$ ipython --no-banner

In [1]: import numpy as np

In [2]: np.set_printoptions(precision=1, suppress=True, linewidth=140, floatmode="fixed")

In [3]: rnd = lambda a: np.round(a, 1) + 0

In [4]: K = np.load("dump.npy")

In [5]: K
Out[5]: 
array([[ -2,   2,   0,   1],
       [ -4,   0,   2,  -1],
       [ -3,  -1,   5,  -1],
       [ -2,  -2,   8,  -1],
       [ -5,  -3,   9,  -2],
       [ -7,  -1,  12,   1],
       [ -7,  -3,  12,   1],
       [ -4,  -1,  11,  -2],
       [ -1,  -3,  11,  -4],
       [ -4,  -3,  12,  -6],
       [ -3,  -4,  11,  -3],
       [  0,  -6,   9,  -2],
       [  0,  -6,   7,  -4],
       [  0,  -9,   4,  -5],
       [ -2,  -9,   5,  -7],
       [  1,  -8,   5, -10],
       [ -1,  -6,   7, -11],
       [  1,  -5,   5,  -9],
       [  2,  -3,   5, -11]])

In [6]: r0, v = K[17], K[12]

In [7]: r0 @ r0
Out[7]: np.int64(132)

In [8]: r0 @ v
Out[8]: np.int64(101)

In [9]: p = (r0 @ v) / (r0 @ r0) * r0

In [10]: np.linalg.matrix_rank(np.outer(r0, v))
Out[10]: np.int64(1)

In [11]: rnd((v - p) @ r0)
Out[11]: np.float64(0.0)

In [12]: rnd(v - p)
Out[12]: array([-0.8, -2.2,  3.2,  2.9])

In [13]: np.outer(r0, v)
Out[13]: 
array([[  0,  -6,   7,  -4],
       [  0,  30, -35,  20],
       [  0, -30,  35, -20],
       [  0,  54, -63,  36]])

In [14]: rnd(p)
Out[14]: array([ 0.8, -3.8,  3.8, -6.9])

In [15]: rnd(np.linalg.norm(r0 + v) ** 2 + np.linalg.norm(r0 - v) ** 2)
Out[15]: np.float64(466.0)

In [16]: cent = K[[18, 3]].astype(float)

In [17]: for _ in range(7):
    ...:     idx = np.linalg.norm(K[:, None] - cent, axis=-1).argmin(axis=1)
    ...:     cent = np.array([K[idx == j].mean(axis=0) for j in range(2)])
    ...: 

In [18]: idx
Out[18]: array([1, 1, 1, 1, 1, 1, 1, 1, 1, 1, 1, 1, 0, 0, 0, 0, 0, 0, 0])

In [19]: rnd(cent[1] - cent[0])
Out[19]: array([-3.6,  4.5,  3.1,  6.6])

In [20]: x = np.array([1, -1, 0, -3])

In [21]: target = K @ x

In [22]: rnd(np.linalg.pinv(K) @ K)
Out[22]: 
array([[1.0, 0.0, 0.0, 0.0],
       [0.0, 1.0, 0.0, 0.0],
       [0.0, 0.0, 1.0, 0.0],
       [0.0, 0.0, 0.0, 1.0]])

In [23]: try:
    ...:     np.linalg.solve(K, target)
    ...: except np.linalg.LinAlgError as e:
    ...:     print(repr(e))
    ...: 
LinAlgError('Last 2 dimensions of the array must be square')

In [24]: rng = np.random.default_rng(658)

In [25]: target = target + 0.1 * rng.normal(size=19)

In [26]: rnd(target)
Out[26]: array([-7.0, -1.0,  0.9,  3.0,  3.9, -8.9, -7.2,  2.9, 13.9, 16.8,  9.8, 11.9, 18.1, 24.1, 28.0, 39.1, 38.0, 33.0, 38.1])

In [27]: b, *_ = np.linalg.lstsq(K, target)

In [28]: rnd(K.T @ (target - K @ b))
Out[28]: array([0.0, 0.0, 0.0, 0.0])

In [29]: rnd(np.linalg.norm(target - K @ b))
Out[29]: np.float64(0.4)

In [30]: b.round()
Out[30]: array([ 1.0, -1.0, -0.0, -3.0])

In [31]: rnd(b)
Out[31]: array([ 1.0, -1.0,  0.0, -3.0])

In [32]: P = K @ np.linalg.solve(K.T @ K, K.T)

In [33]: rnd(np.trace(P))
Out[33]: np.float64(4.0)

In [34]: mat = np.array([[0, 3, 2], [0, 0, 2], [0, 0, 0]])

In [35]: mat
Out[35]: 
array([[0, 3, 2],
       [0, 0, 2],
       [0, 0, 0]])

In [36]: rnd(mat @ np.linalg.pinv(mat) @ mat)
Out[36]: 
array([[0.0, 3.0, 2.0],
       [0.0, 0.0, 2.0],
       [0.0, 0.0, 0.0]])

In [37]: np.linalg.lstsq(mat[:-1].T, mat[-1])[2]
Out[37]: np.int32(2)

In [38]: W0 = rng.normal(size=(31, 3))

In [39]: W0 = 3 * W0 / np.linalg.norm(W0, axis=1, keepdims=True)

In [40]: rnd(W0)
Out[40]: 
array([[-2.8,  0.6,  0.9],
       [ 0.1, -1.3,  2.7],
       [ 1.1, -2.8,  0.1],
       [ 1.6,  2.0, -1.6],
       [-1.0,  0.6, -2.7],
       [-1.4,  0.6,  2.6],
       [-1.6,  1.9, -1.7],
       [-2.3,  2.0,  0.0],
       [ 1.5, -1.8, -1.9],
       [ 0.1,  1.4, -2.6],
       [-1.2,  1.3, -2.4],
       [ 1.6,  1.4,  2.1],
       [-2.5, -0.2, -1.7],
       [-1.7, -2.2, -1.2],
       [-1.9,  2.0, -1.2],
       [-0.3,  2.5,  1.6],
       [ 1.3, -2.1,  1.8],
       [-0.8, -2.5,  1.4],
       [-1.4, -1.2, -2.4],
       [-1.0,  1.3,  2.5],
       [ 1.4, -2.0,  1.8],
       [-1.5,  1.9, -1.8],
       [-0.3,  2.2,  2.1],
       [-0.9,  2.7, -1.0],
       [-0.8, -0.1, -2.9],
       [ 2.3, -1.3, -1.4],
       [ 0.8, -0.3, -2.9],
       [-2.7, -0.4,  1.3],
       [-1.4, -1.2, -2.4],
       [ 0.9, -2.8,  0.8],
       [-0.2,  3.0, -0.4]])

In [41]: Xc = (W0 - W0.mean(axis=0)) / W0.std(axis=0)

In [42]: rnd(Xc.std(axis=0))
Out[42]: array([1.0, 1.0, 1.0])

In [43]: b = np.linalg.lstsq(np.delete(Xc, 2, axis=1), Xc[:, 2])[0]

In [44]: rnd(b)
Out[44]: array([ 0.1, -0.1])

In [45]: idx = W0[:, 2] > np.median(W0[:, 2])

In [46]: r0 = W0[idx].mean(axis=0) - W0[~idx].mean(axis=0)

In [47]: ((W0 - W0.mean(axis=0)) @ r0 > 0).astype(int)
Out[47]: array([1, 1, 1, 0, 0, 1, 0, 0, 0, 0, 0, 1, 0, 0, 0, 1, 1, 1, 0, 1, 1, 0, 1, 0, 0, 0, 0, 1, 0, 1, 0])

In [48]: rnd(r0)
Out[48]: array([ 0.3, -0.4,  3.4])

In [49]: rnd((((W0 - W0.mean(axis=0)) @ r0 > 0) == idx).mean())
Out[49]: np.float64(0.9)

In [50]: out = np.c_[W0[:, :1] @ np.array([[0]]), np.array([-4, 1, -6, 4, -5, -5, -1, -9, -7, 1, 8, -3, -3, 7, -6, -9, -9, -4, 0, 2, -6, 8, -7, 0, 2, 9, 4, 0, 4, 8, -7])]

In [51]: out
Out[51]: 
array([[ 0.0, -4.0],
       [ 0.0,  1.0],
       [ 0.0, -6.0],
       [ 0.0,  4.0],
       [ 0.0, -5.0],
       [ 0.0, -5.0],
       [ 0.0, -1.0],
       [ 0.0, -9.0],
       [ 0.0, -7.0],
       [ 0.0,  1.0],
       [ 0.0,  8.0],
       [ 0.0, -3.0],
       [ 0.0, -3.0],
       [ 0.0,  7.0],
       [ 0.0, -6.0],
       [ 0.0, -9.0],
       [ 0.0, -9.0],
       [ 0.0, -4.0],
       [ 0.0,  0.0],
       [ 0.0,  2.0],
       [ 0.0, -6.0],
       [ 0.0,  8.0],
       [ 0.0, -7.0],
       [ 0.0,  0.0],
       [ 0.0,  2.0],
       [ 0.0,  9.0],
       [ 0.0,  4.0],
       [ 0.0,  0.0],
       [ 0.0,  4.0],
       [ 0.0,  8.0],
       [ 0.0, -7.0]])

In [52]: rnd(np.linalg.norm(out - W0 @ np.linalg.lstsq(W0, out)[0], axis=0))
Out[52]: array([ 0.0, 28.4])

In [53]: np.linalg.matrix_rank(out)
Out[53]: np.int64(1)

In [54]: rnd(np.linalg.norm(np.linalg.qr(W0)[0].T @ out, axis=0) ** 2 / ((out ** 2).sum(axis=0) + 1e-12))
Out[54]: array([0.0, 0.2])

In [55]: rnd(np.linalg.lstsq(W0, out[:, 0])[0])
Out[55]: array([0.0, 0.0, 0.0])

In [56]: np.linalg.matrix_rank(np.c_[W0, out])
Out[56]: np.int64(4)
